In [1]: import numpy as np

In [2]: np.set_printoptions(precision=1, suppress=True, linewidth=200)

In [3]: def rd(a):
   ...:     return np.round(a, 1) + 0
   ...: 

In [4]: X = np.load("arr.npy")

In [5]: print(X)
[[0 1 0]
 [1 0 0]
 [0 0 0]]

In [6]: # 2 groups of indices that never mix

In [7]: print(np.trace(X @ X @ X) // 6)
0

In [8]: low = np.diag(X.sum(axis=1)) - X

In [9]: print(round(np.linalg.det(low[1:, 1:])))
0

In [10]: x0 = np.array([-1, -3, -2])

In [11]: print(np.linalg.norm(X @ x0) <= np.linalg.norm(X, 2) * np.linalg.norm(x0) + 1e-9)
True

In [12]: print(np.einsum("ij,j->i", X, x0))
[-3 -1  0]

In [13]: print(X @ (2 * x0))
[-6 -2  0]

In [14]: print((X @ x0).argmax())
2

In [15]: r = np.linalg.matrix_rank(X)

In [16]: print(r)
2

In [17]: ns = np.linalg.svd(X)[2][r:].T

In [18]: print(X @ ns)
[[0.]
 [0.]
 [0.]]

In [19]: print(np.linalg.matrix_rank(X.T @ X), np.linalg.matrix_rank(X @ X.T))
2 2

In [20]: print(ns.shape)
(3, 1)

In [21]: print(ns @ ns.T)
[[0. 0. 0.]
 [0. 0. 0.]
 [0. 0. 1.]]

In [22]: print(ns[:, 0] / ns[np.abs(ns[:, 0]).round(6).argmax(), 0])
[0. 0. 1.]

In [23]: print([int(np.linalg.matrix_rank(X[:, :j + 1])) for j in range(3)])
[1, 2, 2]

In [24]: F = np.load("block8.npy")

In [25]: print(F)
[[ 6.3 -2.1  1.8  4.5]
 [-1.1 -1.3 -2.5  0. ]
 [ 0.7 -1.1  0.8  0.4]
 [ 0.3  0.6 -0.3 -1. ]
 [ 0.   0.8 -2.   0.2]
 [ 0.5 -0.9  0.5 -0.1]
 [-0.2  0.2 -0.8 -0.2]
 [ 1.5 -0.7 -0.5 -0.2]
 [ 1.3 -1.   0.3  1.8]
 [-0.2 -1.4  0.4  0.3]]

In [26]: Xs = F - F.mean(axis=0)

In [27]: U, sv, Vt = np.linalg.svd(Xs, full_matrices=False)

In [28]: print(rd((sv ** 2).sum() ** 2 / (sv ** 4).sum()))
1.5

In [29]: print(np.abs(Vt[0]).argmax())
0

In [30]: print((np.sign(U[:, 0]) == np.sign(U[0, 0])).astype(int))
[1 0 1 0 0 0 0 0 1 0]

In [31]: print(rd(Vt[0] * np.sign(Vt[0, np.abs(Vt[0]).argmax()])))
[ 0.7 -0.2  0.4  0.5]

In [32]: print(np.linalg.matrix_rank(Xs))
4

In [33]: print(rd(Xs.mean(axis=0)))
[0. 0. 0. 0.]
